In [1]: import numpy as np

In [2]: np.set_printoptions(suppress=True, linewidth=120)

In [3]: def rd(a):
   ...:     return np.round(a, 3) + 0
   ...: 

In [4]: data = np.load("m.npy")

In [5]: print(data)
[[-2 -2  2]
 [-2  2 -2]
 [-1  0  1]
 [ 0 -2  1]
 [ 1 -2 -1]
 [ 0  0  0]
 [ 1 -1  2]]

In [6]: left, s, vt = np.linalg.svd(data, full_matrices=False)

In [7]: print((s > 1e-8).sum())
3

In [8]: print(rd(np.abs(vt[0])))
[0.145 0.743 0.653]

In [9]: print(rd(left.T @ data @ vt.T))
[[5.136 0.    0.   ]
 [0.    3.377 0.   ]
 [0.    0.    2.285]]

In [10]: print(rd(s / s[0]))
[1.    0.658 0.445]

In [11]: other = np.c_[data[:, :1] @ np.array([[0]]), np.array([1, -2, 2, -1, -1, -3, -2])]

In [12]: print(other)
[[ 0  1]
 [ 0 -2]
 [ 0  2]
 [ 0 -1]
 [ 0 -1]
 [ 0 -3]
 [ 0 -2]]

In [13]: print(rd(np.linalg.norm(other - data @ np.linalg.lstsq(data, other)[0], axis=0)))
[0.    4.664]

In [14]: print(np.linalg.matrix_rank(np.c_[data, other]))
4

In [15]: print(rd(np.linalg.norm(np.linalg.qr(data)[0].T @ other, axis=0) ** 2 / ((other ** 2).sum(axis=0) + 1e-12)))
[0.    0.093]

In [16]: hat = data @ np.linalg.solve(data.T @ data, data.T)

In [17]: print(rd(np.diag(hat)))
[0.785 0.632 0.174 0.254 0.76  0.    0.396]

In [18]: print(np.allclose(hat @ hat, hat))
True

In [19]: print(np.trace(hat))
3.0

In [20]: print(np.linalg.matrix_rank(np.eye(7) - hat))
4

In [21]: O, r_ = np.linalg.qr(data)

In [22]: print(rd(np.abs(np.diag(r_))))
[3.317 4.023 2.97 ]

In [23]: print(O.shape, r_.shape)
(7, 3) (3, 3)

In [24]: print(np.allclose(r_.T @ r_, data.T @ data))
True

In [25]: print(rd(O @ r_))
[[-2. -2.  2.]
 [-2.  2. -2.]
 [-1.  0.  1.]
 [ 0. -2.  1.]
 [ 1. -2. -1.]
 [ 0.  0.  0.]
 [ 1. -1.  2.]]

In [26]: print(np.trace(O @ O.T))
3.0

In [27]: x0 = np.array([5, 5, 0])

In [28]: a = np.maximum(data @ x0, 0)

In [29]: print(rd(np.tanh(data @ x0)))
[-1.  0. -1. -1. -1.  0.  0.]

In [30]: print(a)
[0 0 0 0 0 0 0]

In [31]: F = np.loadtxt("arr.csv", delimiter=",")

In [32]: print(F)
[[ 0.418  0.307  1.    -0.09   0.962  0.771  0.471 -0.421  0.062]
 [-0.458  0.225 -0.778  0.273 -0.591 -0.424 -0.443  0.062  0.426]
 [ 0.123  1.342  0.815  0.371  0.739  0.861  0.939 -0.254  0.928]
 [-0.075  0.226  0.071  0.228  0.244  0.184  0.11  -0.117  0.15 ]
 [ 0.158  0.073  0.304 -0.125  0.131  0.146  0.179 -0.047  0.046]
 [ 0.027  0.165  0.064 -0.036  0.231  0.079  0.187 -0.092 -0.001]
 [ 0.285 -0.102  0.077 -0.312  0.098  0.023 -0.324 -0.323  0.328]
 [ 0.093 -0.103  0.145 -0.091 -0.077  0.055  0.068  0.077 -0.201]]

In [33]: rng = np.random.default_rng(863)

In [34]: other = F + rng.integers(-2, 3, (8, 7)) @ rng.integers(-2, 3, (7, 9))

In [35]: print(rd(other))
[[  2.418   0.307   5.     -0.09   -0.038   0.771   2.471   0.579   2.062]
 [  7.542  -0.775   3.222   3.273 -11.591   5.576   2.557   7.062  -9.574]
 [ -3.877   1.342  -6.185   2.371  -1.261   0.861  -5.061  -4.254   1.928]
 [ -0.075  -2.774   0.071  -7.772   1.244  -1.816   1.11    5.883   6.15 ]
 [  2.158   0.073  -0.696   9.875  -4.869   4.146   2.179  -5.047  -4.954]
 [  2.027  -5.835  -5.936   3.964  -1.769   6.079   7.187   2.908  -2.001]
 [  4.285  -2.102  -0.923   1.688  -7.902   3.023  -1.324   2.677  -7.672]
 [ -1.907   6.897  -4.855   5.909  -3.077   7.055  -4.932   0.077 -12.201]]

In [36]: print(np.linalg.matrix_rank(other - F, tol=1e-8))
7

In [37]: print(rd(other - F))
[[  2.   0.   4.   0.  -1.   0.   2.   1.   2.]
 [  8.  -1.   4.   3. -11.   6.   3.   7. -10.]
 [ -4.   0.  -7.   2.  -2.   0.  -6.  -4.   1.]
 [  0.  -3.   0.  -8.   1.  -2.   1.   6.   6.]
 [  2.   0.  -1.  10.  -5.   4.   2.  -5.  -5.]
 [  2.  -6.  -6.   4.  -2.   6.   7.   3.  -2.]
 [  4.  -2.  -1.   2.  -8.   3.  -1.   3.  -8.]
 [ -2.   7.  -5.   6.  -3.   7.  -5.   0. -12.]]

In [38]: W0 = np.load("run16.npy")

In [39]: print(W0)
[[ 1 -1 -1  1 -1  1  1 -1]
 [ 1 -1  1 -1  1 -1  1 -1]
 [ 1  1  1  1 -1 -1 -1 -1]
 [ 1  1 -1 -1 -1 -1  1  1]
 [ 1 -1  1 -1 -1  1 -1  1]
 [ 1  1 -1 -1  1  1 -1 -1]
 [ 1 -1 -1  1  1 -1 -1  1]]

In [40]: other = np.array([[1, -3, 3],
    ...:     [-1, 3, -3],
    ...:     [-3, -1, -5],
    ...:     [2, 0, 1],
    ...:     [-1, 5, 3],
    ...:     [-1, -4, 4],
    ...:     [4, -2, 5],
    ...:     [0, 0, 4]])

In [41]: print(W0 @ other)
[[ 11 -16  14]
 [  1   0   0]
 [ -3   0 -20]
 [  7  -2   6]
 [ -7 -14   0]
 [ -5   4   2]
 [  3   6  10]]

In [42]: print(np.einsum("ij->j", W0))
[ 7 -1 -1 -1 -1 -1 -1 -1]

In [43]: print(np.einsum("ik,kj->ij", W0, other))
[[ 11 -16  14]
 [  1   0   0]
 [ -3   0 -20]
 [  7  -2   6]
 [ -7 -14   0]
 [ -5   4   2]
 [  3   6  10]]

In [44]: print(np.linalg.matrix_rank(W0 @ other))
3

In [45]: print(np.vstack([W0, other.T]).shape)
(10, 8)

In [46]: print(other.T @ W0.T)
[[ 11   1  -3   7  -7  -5   3]
 [-16   0   0  -2 -14   4   6]
 [ 14   0 -20   6   0   2  10]]
